% ipython --no-banner

In [1]: import numpy as np

In [2]: from numpy import linalg as LA

In [3]: np.set_printoptions(precision=1, suppress=True, linewidth=100)

In [4]: def rnd(a):
   ...:     return np.round(a, 1) + 0
   ...: 

In [5]: W0 = np.loadtxt("m.csv", delimiter=",")

In [6]: print(W0)
[[ 1.2 -1.   0.5  1.  -0.2]
 [ 2.1  0.3  1.4  2.8  0. ]
 [-1.6 -0.4 -1.7 -3.5  1.8]
 [-0.4 -0.8  1.2  2.5  0.8]
 [ 0.4 -0.3  1.2  2.3  1. ]
 [ 1.4 -0.9 -1.2 -2.3  1.1]
 [ 0.6  0.5 -1.1 -2.2  1.5]
 [ 1.3 -1.5  0.3  0.6  0.9]
 [ 1.1  1.  -0.1 -0.2  1.6]
 [-0.2  1.5 -0.2 -0.6  2. ]
 [ 0.6 -3.1  1.   2.  -1.4]
 [-1.5 -1.9 -0.3 -0.5 -1.1]
 [-0.9 -0.2 -0.7 -1.5 -2.3]
 [ 1.2  0.7  1.2  2.6 -0.6]
 [-0.5  0.6 -1.  -2.2  0.8]
 [ 0.  -0.1  0.4  0.9  0.7]
 [ 0.4 -1.1 -1.3 -2.6  0.9]
 [-0.5 -0.4  0.3  0.6 -0.9]
 [-0.6 -1.2 -1.  -1.9 -0.4]
 [ 2.4 -0.5 -1.3 -2.6  2.4]
 [-1.1 -0.2 -0.5 -1.   0.8]
 [-0.2 -1.2  1.5  3.  -1.1]
 [ 0.6 -0.4  1.8  3.6  0. ]
 [-0.8  0.5 -0.4 -0.7 -0.5]
 [-1.3  1.3  0.3  0.6  1.4]
 [-0.9  1.5  0.6  1.1  0. ]
 [ 0.1  1.8 -0.7 -1.5 -0.3]
 [ 0.7 -0.2  0.7  1.4  2.3]
 [-0.6 -0.7 -0.2 -0.4  1.3]
 [-0.9 -1.  -1.7 -3.4 -2.2]
 [ 0.7  0.7 -0.4 -0.7  1.5]
 [-1.1  1.2  1.8  3.7 -0.9]
 [-0.9  0.9 -0.8 -1.6  1.1]
 [-0.5 -1.2  1.8  3.7  1.1]
 [ 0.9 -1.1 -1.3 -2.6  0.9]
 [-1.8  0.  -1.6 -3.1 -1.2]
 [ 0.6 -0.7 -0.1  0.  -0.2]
 [ 0.1 -0.8  0.3  0.8  0.4]
 [ 1.6 -0.4 -0.5 -1.1 -1.7]
 [ 0.8 -0.7  0.2  0.3  0.1]
 [ 0.   0.7  0.2  0.6 -0.6]
 [ 0.7  0.5  1.3  2.5 -0.1]
 [ 2.7  1.5  0.7  1.4  1.2]
 [ 0.5  0.6  0.5  1.   0.6]
 [ 0.2  0.9  0.3  0.5  0.5]]

In [7]: cen = W0 - W0.mean(axis=0)

In [8]: V = LA.svd(cen)[2][:4]

In [9]: Y = cen - cen @ V.T @ V

In [10]: print(rnd(LA.norm(Y) / LA.norm(cen)))
0.0

In [11]: print(rnd((cen @ V.T).std(axis=0)))
[2.2 1.3 1.  0.8]

In [12]: print(rnd(Y.std(axis=0)))
[0. 0. 0. 0. 0.]

In [13]: print(LA.norm(Y, axis=1).round(6).argmax())
40
